% ipython --no-banner

In [1]: import numpy as np

In [2]: np.set_printoptions(precision=1, suppress=True, linewidth=160, sign=" ")

In [3]: W0 = np.loadtxt("layer3.csv", delimiter=",")

In [4]: print(W0)
[[-0.7  0.7  0.8 -0.9  1.  -0.9]
 [-0.7  1.   0.9  0.6 -0.5  0.9]
 [-0.1  0.8  0.6  0.9 -0.7  0.4]
 [-0.3  1.   0.9  1.  -0.9  0.7]
 [-0.7  1.   0.9 -0.2  0.4  0.4]
 [ 0.8 -1.  -0.9  0.8 -0.5 -0.9]
 [ 0.7 -1.  -1.  -0.9  0.6 -0.7]
 [ 0.2 -0.2  0.4  1.   0.  -0.9]
 [ 0.6 -1.  -0.9 -0.4  0.  -0.5]
 [-0.9  1.   1.   0.4  0.3  0.8]
 [ 0.4  0.3 -0.1  1.  -1.   0.8]
 [ 0.5 -0.9 -0.9 -0.9 -0.4  0.8]
 [ 0.7 -1.  -0.9  0.3 -0.7  0.1]
 [-0.4  0.9  0.5 -0.2 -0.6  0.9]
 [-0.1  0.8  0.5  0.9 -0.9  0.7]
 [-0.1 -0.3 -0.4 -0.9  0.5  0.4]
 [ 0.5 -1.  -0.8 -0.8  0.6 -0.7]
 [ 0.9 -1.  -1.  -1.   0.4 -0.6]
 [-0.9  1.   1.   0.9  0.3  0.5]
 [ 0.6 -1.  -0.9 -0.8  0.5 -0.7]
 [ 0.6 -0.8 -0.6  0.9 -0.7 -0.5]
 [ 0.9 -1.  -1.  -0.9  0.  -0.5]
 [ 0.7 -1.  -0.9 -0.6  0.6 -0.9]
 [ 0.6 -0.9 -0.8 -0.2 -0.4  0. ]
 [-0.3  0.9  0.7  0.9 -0.9  0.9]
 [ 0.1 -0.7  0.2  0.5  0.9 -1. ]
 [ 0.7 -1.  -0.9 -0.8  0.8 -0.9]
 [-0.5  0.7  0.7 -0.2  0.8 -0.7]
 [-0.5  0.1  0.5 -0.9  1.  -0.9]
 [-0.8  1.   1.   0.   0.6  0.3]
 [ 0.4 -0.9 -0.8 -0.9  0.3  0. ]
 [-0.1  0.5  0.6  0.9 -0.2 -0.7]
 [ 0.3 -0.9 -0.7 -0.9  0.6 -0.4]
 [-0.8  1.   0.9 -0.7  0.6  0.7]
 [ 0.1 -0.2 -0.3 -0.3 -0.2  0.3]]

In [5]: A2 = np.c_[W0[:, :1] @ np.array([[-4]]), np.array([3, -3, -2, 2, 1, -1, -1, 1, -1, 1, -1, 1, 2, 3, 0, 3, 0, -3, 2, -2, 1, -2, -3, -3, -3, 2, -1, -1, 0, 1, 0, 1, -3, 3, -1])]

In [6]: print(A2)
[[ 2.8  3. ]
 [ 2.8 -3. ]
 [ 0.4 -2. ]
 [ 1.2  2. ]
 [ 2.8  1. ]
 [-3.2 -1. ]
 [-2.8 -1. ]
 [-0.8  1. ]
 [-2.4 -1. ]
 [ 3.6  1. ]
 [-1.6 -1. ]
 [-2.   1. ]
 [-2.8  2. ]
 [ 1.6  3. ]
 [ 0.4  0. ]
 [ 0.4  3. ]
 [-2.   0. ]
 [-3.6 -3. ]
 [ 3.6  2. ]
 [-2.4 -2. ]
 [-2.4  1. ]
 [-3.6 -2. ]
 [-2.8 -3. ]
 [-2.4 -3. ]
 [ 1.2 -3. ]
 [-0.4  2. ]
 [-2.8 -1. ]
 [ 2.  -1. ]
 [ 2.   0. ]
 [ 3.2  1. ]
 [-1.6  0. ]
 [ 0.4  1. ]
 [-1.2 -3. ]
 [ 3.2  3. ]
 [-0.4 -1. ]]

In [7]: print(np.linalg.matrix_rank(np.c_[W0, A2]))
7

In [8]: print(np.round(np.linalg.norm(A2 - W0 @ np.linalg.lstsq(W0, A2)[0], axis=0), 1) + 0)
[ 0.   9.9]

In [9]: print(np.linalg.norm(np.linalg.qr(W0)[0].T @ A2, axis=0) ** 2 / ((A2 ** 2).sum(axis=0) + 1e-12))
[ 1.   0.3]

In [10]: q, evecs = np.linalg.qr(W0[:, :1])[0], np.linalg.qr(W0[:, 1:])[0]

In [11]: s = np.linalg.svd(q.T @ evecs, compute_uv=False)

In [12]: print(s)
[ 1.]

In [13]: print(np.round(np.linalg.norm(q @ q.T - evecs @ evecs.T, 2), 1))
1.0

In [14]: print(np.degrees(np.arccos(s.clip(0, 1))))
[ 11.5]

In [15]: hat = W0 @ np.linalg.solve(W0.T @ W0, W0.T)

In [16]: print(np.allclose(hat @ hat, hat))
True

In [17]: print(round(np.trace(hat), 1))
6.0

In [18]: vec = np.array([5, 2, -5, 2, 1, 5])

In [19]: rhs = W0 @ vec

In [20]: print(np.round(np.linalg.pinv(W0) @ W0, 1) + 0)
[[ 1.  0.  0.  0.  0.  0.]
 [ 0.  1.  0.  0.  0.  0.]
 [ 0.  0.  1.  0.  0.  0.]
 [ 0.  0.  0.  1.  0.  0.]
 [ 0.  0.  0.  0.  1.  0.]
 [ 0.  0.  0.  0.  0.  1.]]

In [21]: print(np.linalg.lstsq(W0, rhs)[0])
[ 5.  2. -5.  2.  1.  5.]

In [22]: try:
    ...:     np.linalg.solve(W0, rhs)
    ...: except np.linalg.LinAlgError as e:
    ...:     print(e)
    ...: 
Last 2 dimensions of the array must be square

In [23]: rng = np.random.default_rng(946)

In [24]: rhs = rhs + 0.1 * rng.normal(size=35)

In [25]: print(rhs)
[-11.4  -0.8   1.2   0.7  -4.2   3.1   1.8  -3.9   2.1  -2.3   8.2   6.8   6.5   0.9   3.    1.7   0.1   3.   -3.    1.    2.9   3.2   0.9   4.3   2.1  -5.1
   0.6  -7.6 -10.2  -4.7   2.6  -4.3   0.1  -4.    2.2]

In [26]: beta, *_ = np.linalg.lstsq(W0, rhs)

In [27]: print([round(float(np.linalg.norm(np.linalg.solve(W0.T @ W0 + lam * np.eye(6), W0.T @ rhs))), 2) for lam in (0, 1, 10, 100)])
[9.36, 5.75, 3.63, 1.0]

In [28]: print(np.round(W0.T @ (rhs - W0 @ beta), 1) + 0)
[ 0.  0.  0.  0.  0.  0.]
